$ python3 -q
>>> import numpy as np
>>> np.set_printoptions(suppress=True, linewidth=160)
>>> O, _ = np.linalg.qr(np.array([[1.0, 0.0, -1.1, -0.2],
...     [-0.5, 0.6, 1.0, -1.0],
...     [0.6, -0.1, -0.4, 0.5],
...     [0.0, -0.1, -0.2, -0.2]]))
>>> feats = O[:, :4]
>>> feats.round(4)
array([[-0.7881, -0.4086,  0.4494, -0.0998],
       [ 0.3941, -0.8921, -0.0737,  0.2086],
       [-0.4729, -0.0624, -0.8104,  0.3401],
       [-0.    ,  0.1827,  0.3685,  0.9115]])
>>> round(np.linalg.norm(feats, 2), 4)
np.float64(1.0)
>>> round(np.linalg.norm(feats[0] - feats[2]), 4)
np.float64(1.4142)
>>> np.round(np.linalg.norm(feats, axis=1), 4)
array([1., 1., 1., 1.])
>>> np.round(np.linalg.norm(feats[0], 1), 4), np.round(np.linalg.norm(feats[0], np.inf), 4)
(np.float64(1.7459), np.float64(0.7881))
>>> f = np.array([0, -1, -2, 0])
>>> Y = feats + np.outer(f, np.eye(4)[3])
>>> Y.round(4)
array([[-0.7881, -0.4086,  0.4494, -0.0998],
       [ 0.3941, -0.8921, -0.0737, -0.7914],
       [-0.4729, -0.0624, -0.8104, -1.6599],
       [ 0.    ,  0.1827,  0.3685,  0.9115]])
>>> np.linalg.matrix_rank(Y - feats)
np.int64(1)
>>> round(np.linalg.det(Y) / np.linalg.det(feats), 4), round(float(1 + np.linalg.solve(feats, f)[3]), 4)
(np.float64(0.1112), 0.1112)
>>> np.round(feats.T @ feats, 4) + 0
array([[1., 0., 0., 0.],
       [0., 1., 0., 0.],
       [0., 0., 1., 0.],
       [0., 0., 0., 1.]])
>>> np.round(feats[:, 2] @ feats[:, 3], 4)
np.float64(-0.0)
>>> hat = np.triu(np.array([[-2, 2, -3, 0], [0, 3, 1, 1], [2, -1, 3, -1], [2, 2, 2, 3]]), 1) + np.eye(4)
>>> Y = hat @ feats @ np.linalg.inv(hat)
>>> round(float(np.trace(Y)), 4), round(np.trace(feats), 4)
(-1.5791, np.float64(-1.5791))
>>> rng = np.random.default_rng(57869)
>>> idx = rng.permutation(4)
>>> idx
array([1, 0, 2, 3])
>>> Y = feats[idx][:, idx]
>>> Y.round(4)
array([[-0.8921,  0.3941, -0.0737,  0.2086],
       [-0.4086, -0.7881,  0.4494, -0.0998],
       [-0.0624, -0.4729, -0.8104,  0.3401],
       [ 0.1827, -0.    ,  0.3685,  0.9115]])
>>> np.round(np.sort(np.abs(np.linalg.eigvals(Y))), 4)
array([1., 1., 1., 1.])
>>> np.allclose(Y, feats)
False
>>> np.round(np.linalg.det(Y), 4), round(np.linalg.det(feats[idx]), 4)
(np.float64(-1.0), np.float64(1.0))
